% python3 -q
>>> import numpy as np
>>> np.set_printoptions(precision=2, suppress=True, linewidth=160, legacy="1.25")
>>> A = np.load("sample8.npy")
>>> A
array([[ 0.87, -0.22,  0.27,  0.05, -0.2 , -0.28],
       [ 0.4 ,  0.35, -0.57, -0.37,  0.5 , -0.03],
       [ 0.2 ,  0.21,  0.48,  0.3 ,  0.49,  0.6 ],
       [ 0.2 ,  0.18, -0.52,  0.51, -0.47,  0.41],
       [-0.08, -0.15, -0.18,  0.7 ,  0.45, -0.49],
       [-0.04,  0.85,  0.27,  0.11, -0.21, -0.38]])
>>> A2 = np.linalg.inv(A)
>>> round(np.linalg.cond(A), 2)
1.0
>>> A2
array([[ 0.87,  0.4 ,  0.2 ,  0.2 , -0.08, -0.04],
       [-0.22,  0.35,  0.21,  0.18, -0.15,  0.85],
       [ 0.27, -0.57,  0.48, -0.52, -0.18,  0.27],
       [ 0.05, -0.37,  0.3 ,  0.51,  0.7 ,  0.11],
       [-0.2 ,  0.5 ,  0.49, -0.47,  0.45, -0.21],
       [-0.28, -0.03,  0.6 ,  0.41, -0.49, -0.38]])
>>> (np.abs(A2) > 1e-9).astype(int)
array([[1, 1, 1, 1, 1, 1],
       [1, 1, 1, 1, 1, 1],
       [1, 1, 1, 1, 1, 1],
       [1, 1, 1, 1, 1, 1],
       [1, 1, 1, 1, 1, 1],
       [1, 1, 1, 1, 1, 1]])
>>> u = np.array([8, -3, 1, -1, -7, 8])
>>> A2 = A + np.outer(u, np.eye(6)[0])
>>> np.round(np.linalg.det(A2) / np.linalg.det(A), 2), np.round(1 + np.linalg.solve(A, u)[0], 2)
(7.01, 7.01)
>>> np.linalg.matrix_rank(np.linalg.inv(A2) - np.linalg.inv(A), tol=1e-8)
1
>>> round(np.linalg.norm(A, 2), 2)
1.0
>>> O, Rm = np.linalg.qr(A)
>>> O
array([[-0.87,  0.22, -0.27, -0.05,  0.2 ,  0.28],
       [-0.4 , -0.35,  0.57,  0.37, -0.5 ,  0.03],
       [-0.2 , -0.21, -0.48, -0.3 , -0.49, -0.6 ],
       [-0.2 , -0.18,  0.52, -0.51,  0.47, -0.41],
       [ 0.08,  0.15,  0.18, -0.7 , -0.45,  0.49],
       [ 0.04, -0.85, -0.27, -0.11,  0.21,  0.38]])
>>> A.reshape(2, -1)
array([[ 0.87, -0.22,  0.27,  0.05, -0.2 , -0.28,  0.4 ,  0.35, -0.57, -0.37,  0.5 , -0.03,  0.2 ,  0.21,  0.48,  0.3 ,  0.49,  0.6 ],
       [ 0.2 ,  0.18, -0.52,  0.51, -0.47,  0.41, -0.08, -0.15, -0.18,  0.7 ,  0.45, -0.49, -0.04,  0.85,  0.27,  0.11, -0.21, -0.38]])
>>> A.reshape(-1, 2)
array([[ 0.87, -0.22],
       [ 0.27,  0.05],
       [-0.2 , -0.28],
       [ 0.4 ,  0.35],
       [-0.57, -0.37],
       [ 0.5 , -0.03],
       [ 0.2 ,  0.21],
       [ 0.48,  0.3 ],
       [ 0.49,  0.6 ],
       [ 0.2 ,  0.18],
       [-0.52,  0.51],
       [-0.47,  0.41],
       [-0.08, -0.15],
       [-0.18,  0.7 ],
       [ 0.45, -0.49],
       [-0.04,  0.85],
       [ 0.27,  0.11],
       [-0.21, -0.38]])
>>> blk = A.reshape(6, 2, -1)
>>> np.einsum("ihd,jhd->hij", blk, blk).shape
(2, 6, 6)
>>> blk.shape
(6, 2, 3)
>>> X = np.array([[-1, -4, 2, 9, 9, 6, -4, 7, 5, -5, 5],
...     [-2, 5, -6, 6, 4, 8, -6, 5, 0, -7, -7],
...     [8, 6, 8, -5, 0, 6, 3, 3, -8, -9, 9],
...     [4, -4, -6, 0, -4, -7, -8, 4, 8, -3, -8],
...     [-8, 6, -4, 4, -5, -4, 2, 8, -4, 7, -6],
...     [-5, 0, 2, 5, -4, -6, 0, 2, 2, -1, -8],
...     [5, -1, -4, -5, 4, -7, 4, 8, 9, -9, -2],
...     [-4, 9, -8, -7, 8, 8, 9, -7, 3, 7, -7],
...     [-4, 4, -4, -3, 4, 4, 0, -3, -6, -5, -6],
...     [-7, -4, 3, -7, -5, -3, -4, 5, 2, -4, 6],
...     [1, 0, 4, -2, 1, 5, 6, 7, 8, -5, -4]])
>>> X
array([[-1, -4,  2,  9,  9,  6, -4,  7,  5, -5,  5],
       [-2,  5, -6,  6,  4,  8, -6,  5,  0, -7, -7],
       [ 8,  6,  8, -5,  0,  6,  3,  3, -8, -9,  9],
       [ 4, -4, -6,  0, -4, -7, -8,  4,  8, -3, -8],
       [-8,  6, -4,  4, -5, -4,  2,  8, -4,  7, -6],
       [-5,  0,  2,  5, -4, -6,  0,  2,  2, -1, -8],
       [ 5, -1, -4, -5,  4, -7,  4,  8,  9, -9, -2],
       [-4,  9, -8, -7,  8,  8,  9, -7,  3,  7, -7],
       [-4,  4, -4, -3,  4,  4,  0, -3, -6, -5, -6],
       [-7, -4,  3, -7, -5, -3, -4,  5,  2, -4,  6],
       [ 1,  0,  4, -2,  1,  5,  6,  7,  8, -5, -4]])
>>> gram = X.T @ X
>>> np.linalg.matrix_rank(gram)
11
>>> np.trace(gram), (X ** 2).sum()
(3678, 3678)
>>> (X @ X.T).shape
(11, 11)
>>> round(float(np.abs(np.linalg.eigvals(X)).max()), 2)
21.12
>>> np.linalg.matrix_power(X, 3)
array([[-1181,  -257, -2698,  -369,  -179, -1739, -2346, -1290,  -599,   286,  -404],
       [-1828, -2743, -2391,   424, -3381, -4164, -5439, -1451,  -455,  1729,  -255],
       [ -641,  3010, -3056,  1490,  1880,   241,   818,  2610,  1351, -1522, -5257],
       [-1824, -2957,  2077,  2010, -4824, -4401, -2750,  3047,   341,   234,   674],
       [-2131, -1051,   131,  1037,  -438,  -418,  -994, -1180, -1522,  1173,   747],
       [ -605, -1842,  1686,  2416,  -311,    15, -1225,  1061,    66,   105,  1945],
       [-3624,  -319, -2601,  2626, -2480, -4585, -1973,  3663,  1137,   654, -3673],
       [  750,   729, -3076, -2636,  -199,   215,   -60, -5216,  -815,  3899,  -914],
       [  459, -1836,  -628, -1032, -1163, -1206, -2457,  -365,  1008,  -103,   971],
       [  244,  -988,  2548,  1668,  -813, -1741,  -299,  4883,   875, -4004,  1634],
       [-1325,   517, -2148,  2431,  -256, -1777, -1034,  1710,   123,   461, -2030]])
>>> W0 = np.load("a.npy")
>>> W0
array([[  0.,  -5.,   3.,   1.],
       [  2.,  -7.,   3.,   1.],
       [  2., -10.,   6.,   1.],
       [  2., -10.,   6.,   1.]])
>>> # row 3 repeats row 2
>>> left, sv, Vt = np.linalg.svd(W0)
>>> evecs = Vt[:(sv > 1e-8).sum()]
>>> rng = np.random.default_rng(5399)
>>> vec = W0[3] + -3 * W0[0] + rng.integers(2) * np.eye(4)[0]
>>> vec
array([ 3.,  5., -3., -2.])
>>> np.round(np.linalg.norm(vec - evecs.T @ evecs @ vec), 2)
0.38
>>> evecs.T @ evecs
array([[ 0.86, -0.14, -0.14, -0.29],
       [-0.14,  0.86, -0.14, -0.29],
       [-0.14, -0.14,  0.86, -0.29],
       [-0.29, -0.29, -0.29,  0.43]])
>>> np.linalg.matrix_rank(np.vstack([W0, vec]))
4
>>> np.allclose(evecs.T @ evecs @ vec, vec)
False
>>> th = np.radians(36)
>>> Rm = np.eye(4)
>>> Rm[0, 0] = Rm[3, 3] = np.cos(th)
>>> Rm[0, 3], Rm[3, 0] = -np.sin(th), np.sin(th)
>>> Rm
array([[ 0.81,  0.  ,  0.  , -0.59],
       [ 0.  ,  1.  ,  0.  ,  0.  ],
       [ 0.  ,  0.  ,  1.  ,  0.  ],
       [ 0.59,  0.  ,  0.  ,  0.81]])
>>> A2 = W0 @ Rm.T
>>> round(float(np.linalg.det(Rm)), 2), round(float(np.trace(Rm)), 2)
(1.0, 3.62)
>>> np.allclose(W0 @ W0.T, A2 @ A2.T)
True
>>> np.linalg.lstsq(W0[:-1].T, W0[-1])[2]
3
>>> try:
...     np.linalg.inv(W0)
... except np.linalg.LinAlgError as e:
...     print(repr(e))
... 
LinAlgError('Singular matrix')
>>> np.round(W0 @ np.linalg.pinv(W0) @ W0, 2) + 0
array([[  0.,  -5.,   3.,   1.],
       [  2.,  -7.,   3.,   1.],
       [  2., -10.,   6.,   1.],
       [  2., -10.,   6.,   1.]])
>>> u = np.array([7, -8, 8, 5, 4, 7, -6, -3, -7, 1, 6, 1])
>>> E = u[np.abs(np.subtract.outer(np.arange(12), np.arange(12)))]
>>> E
array([[ 7, -8,  8,  5,  4,  7, -6, -3, -7,  1,  6,  1],
       [-8,  7, -8,  8,  5,  4,  7, -6, -3, -7,  1,  6],
       [ 8, -8,  7, -8,  8,  5,  4,  7, -6, -3, -7,  1],
       [ 5,  8, -8,  7, -8,  8,  5,  4,  7, -6, -3, -7],
       [ 4,  5,  8, -8,  7, -8,  8,  5,  4,  7, -6, -3],
       [ 7,  4,  5,  8, -8,  7, -8,  8,  5,  4,  7, -6],
       [-6,  7,  4,  5,  8, -8,  7, -8,  8,  5,  4,  7],
       [-3, -6,  7,  4,  5,  8, -8,  7, -8,  8,  5,  4],
       [-7, -3, -6,  7,  4,  5,  8, -8,  7, -8,  8,  5],
       [ 1, -7, -3, -6,  7,  4,  5,  8, -8,  7, -8,  8],
       [ 6,  1, -7, -3, -6,  7,  4,  5,  8, -8,  7, -8],
       [ 1,  6,  1, -7, -3, -6,  7,  4,  5,  8, -8,  7]])
>>> # symmetric, so the eigenvalues are real
>>> E.reshape(2, -1)
array([[ 7, -8,  8,  5,  4,  7, -6, -3, -7,  1,  6,  1, -8,  7, -8,  8,  5,  4,  7, -6, -3, -7,  1,  6,  8, -8,  7, -8,  8,  5,  4,  7, -6, -3, -7,  1,  5,
         8, -8,  7, -8,  8,  5,  4,  7, -6, -3, -7,  4,  5,  8, -8,  7, -8,  8,  5,  4,  7, -6, -3,  7,  4,  5,  8, -8,  7, -8,  8,  5,  4,  7, -6],
       [-6,  7,  4,  5,  8, -8,  7, -8,  8,  5,  4,  7, -3, -6,  7,  4,  5,  8, -8,  7, -8,  8,  5,  4, -7, -3, -6,  7,  4,  5,  8, -8,  7, -8,  8,  5,  1,
        -7, -3, -6,  7,  4,  5,  8, -8,  7, -8,  8,  6,  1, -7, -3, -6,  7,  4,  5,  8, -8,  7, -8,  1,  6,  1, -7, -3, -6,  7,  4,  5,  8, -8,  7]])
>>> E.ravel(order="F")
array([ 7, -8,  8,  5,  4,  7, -6, -3, -7,  1,  6,  1, -8,  7, -8,  8,  5,  4,  7, -6, -3, -7,  1,  6,  8, -8,  7, -8,  8,  5,  4,  7, -6, -3, -7,  1,  5,  8,
       -8,  7, -8,  8,  5,  4,  7, -6, -3, -7,  4,  5,  8, -8,  7, -8,  8,  5,  4,  7, -6, -3,  7,  4,  5,  8, -8,  7, -8,  8,  5,  4,  7, -6, -6,  7,  4,  5,
        8, -8,  7, -8,  8,  5,  4,  7, -3, -6,  7,  4,  5,  8, -8,  7, -8,  8,  5,  4, -7, -3, -6,  7,  4,  5,  8, -8,  7, -8,  8,  5,  1, -7, -3, -6,  7,  4,
        5,  8, -8,  7, -8,  8,  6,  1, -7, -3, -6,  7,  4,  5,  8, -8,  7, -8,  1,  6,  1, -7, -3, -6,  7,  4,  5,  8, -8,  7])
>>> E.reshape(-1, 2)
array([[ 7, -8],
       [ 8,  5],
       [ 4,  7],
       [-6, -3],
       [-7,  1],
       [ 6,  1],
       [-8,  7],
       [-8,  8],
       [ 5,  4],
       [ 7, -6],
       [-3, -7],
       [ 1,  6],
       [ 8, -8],
       [ 7, -8],
       [ 8,  5],
       [ 4,  7],
       [-6, -3],
       [-7,  1],
       [ 5,  8],
       [-8,  7],
       [-8,  8],
       [ 5,  4],
       [ 7, -6],
       [-3, -7],
       [ 4,  5],
       [ 8, -8],
       [ 7, -8],
       [ 8,  5],
       [ 4,  7],
       [-6, -3],
       [ 7,  4],
       [ 5,  8],
       [-8,  7],
       [-8,  8],
       [ 5,  4],
       [ 7, -6],
       [-6,  7],
       [ 4,  5],
       [ 8, -8],
       [ 7, -8],
       [ 8,  5],
       [ 4,  7],
       [-3, -6],
       [ 7,  4],
       [ 5,  8],
       [-8,  7],
       [-8,  8],
       [ 5,  4],
       [-7, -3],
       [-6,  7],
       [ 4,  5],
       [ 8, -8],
       [ 7, -8],
       [ 8,  5],
       [ 1, -7],
       [-3, -6],
       [ 7,  4],
       [ 5,  8],
       [-8,  7],
       [-8,  8],
       [ 6,  1],
       [-7, -3],
       [-6,  7],
       [ 4,  5],
       [ 8, -8],
       [ 7, -8],
       [ 1,  6],
       [ 1, -7],
       [-3, -6],
       [ 7,  4],
       [ 5,  8],
       [-8,  7]])
>>> blk = E.reshape(12, 2, -1)
>>> blk.sum(axis=1)
array([[  1, -11,   1,   6,  10,   8],
       [ -1,   1, -11,   1,   6,  10],
       [ 12,  -1,   1, -11,   1,   6],
       [ 10,  12,  -1,   1, -11,   1],
       [ 12,  10,  12,  -1,   1, -11],
       [ -1,  12,  10,  12,  -1,   1],
       [  1,  -1,  12,  10,  12,  -1],
       [-11,   1,  -1,  12,  10,  12],
       [  1, -11,   1,  -1,  12,  10],
       [  6,   1, -11,   1,  -1,  12],
       [ 10,   6,   1, -11,   1,  -1],
       [  8,  10,   6,   1, -11,   1]])
>>> np.swapaxes(blk, 1, 2)[1]
array([[-8,  7],
       [ 7, -6],
       [-8, -3],
       [ 8, -7],
       [ 5,  1],
       [ 4,  6]])
>>> blk[:, 0]
array([[ 7, -8,  8,  5,  4,  7],
       [-8,  7, -8,  8,  5,  4],
       [ 8, -8,  7, -8,  8,  5],
       [ 5,  8, -8,  7, -8,  8],
       [ 4,  5,  8, -8,  7, -8],
       [ 7,  4,  5,  8, -8,  7],
       [-6,  7,  4,  5,  8, -8],
       [-3, -6,  7,  4,  5,  8],
       [-7, -3, -6,  7,  4,  5],
       [ 1, -7, -3, -6,  7,  4],
       [ 6,  1, -7, -3, -6,  7],
       [ 1,  6,  1, -7, -3, -6]])
>>> blk.shape
(12, 2, 6)
>>> blk.transpose(1, 0, 2)
array([[[ 7, -8,  8,  5,  4,  7],
        [-8,  7, -8,  8,  5,  4],
        [ 8, -8,  7, -8,  8,  5],
        [ 5,  8, -8,  7, -8,  8],
        [ 4,  5,  8, -8,  7, -8],
        [ 7,  4,  5,  8, -8,  7],
        [-6,  7,  4,  5,  8, -8],
        [-3, -6,  7,  4,  5,  8],
        [-7, -3, -6,  7,  4,  5],
        [ 1, -7, -3, -6,  7,  4],
        [ 6,  1, -7, -3, -6,  7],
        [ 1,  6,  1, -7, -3, -6]],

       [[-6, -3, -7,  1,  6,  1],
        [ 7, -6, -3, -7,  1,  6],
        [ 4,  7, -6, -3, -7,  1],
        [ 5,  4,  7, -6, -3, -7],
        [ 8,  5,  4,  7, -6, -3],
        [-8,  8,  5,  4,  7, -6],
        [ 7, -8,  8,  5,  4,  7],
        [-8,  7, -8,  8,  5,  4],
        [ 8, -8,  7, -8,  8,  5],
        [ 5,  8, -8,  7, -8,  8],
        [ 4,  5,  8, -8,  7, -8],
        [ 7,  4,  5,  8, -8,  7]]])
